>>> import numpy as np
>>> import numpy.linalg as la
>>> np.set_printoptions(precision=3, suppress=True, linewidth=140)
>>> K = np.loadtxt("test5.csv", delimiter=",")
>>> print(K)
[[6. 4. 0. 0.]
 [7. 3. 0. 0.]
 [0. 0. 2. 2.]
 [0. 0. 1. 3.]]
>>> # 2 groups of indices that never mix
>>> vec = np.array([-5, -1, 2, 5])
>>> h1 = np.maximum(K @ vec, 0)
>>> print(np.tanh(K @ vec))
[-1. -1.  1.  1.]
>>> print(np.flatnonzero(h1 > 1e-9))
[2 3]
>>> print(np.maximum(K @ (3 * vec), 0))
[ 0.  0. 42. 51.]
>>> vec = np.array([1, 0, -1, -2])
>>> print(K @ np.ones(4))
[10. 10.  4.  4.]
>>> print((K * vec).sum(axis=1))
[ 6.  7. -6. -7.]
>>> print(K * vec)
[[ 6.  0. -0. -0.]
 [ 7.  0. -0. -0.]
 [ 0.  0. -2. -4.]
 [ 0.  0. -1. -6.]]
>>> print(la.norm(K @ vec) <= la.norm(K, 2) * la.norm(vec) + 1e-9)
True
>>> print(np.einsum("ij,j->i", K, vec))
[ 6.  7. -6. -7.]
>>> m1 = np.array([[3.0, 0.0, 2.0], [0.0, 0.0, 1.0], [0.0, 0.0, 1.0]])
>>> print(m1)
[[3. 0. 2.]
 [0. 0. 1.]
 [0. 0. 1.]]
>>> # looks like rank 2
>>> rk = la.matrix_rank(m1)
>>> print(rk)
2
>>> ns = la.svd(m1)[2][rk:].T
>>> print([int(la.matrix_rank(m1[:i])) for i in range(1, len(m1) + 1)])
[1, 2, 2]
>>> print(la.matrix_rank(m1.T @ m1), la.matrix_rank(m1 @ m1.T))
2 2
>>> print(m1 @ ns)
[[0.]
 [0.]
 [0.]]
>>> print(ns.shape)
(3, 1)
>>> print([int(la.matrix_rank(m1[:, :j + 1])) for j in range(3)])
[1, 1, 2]
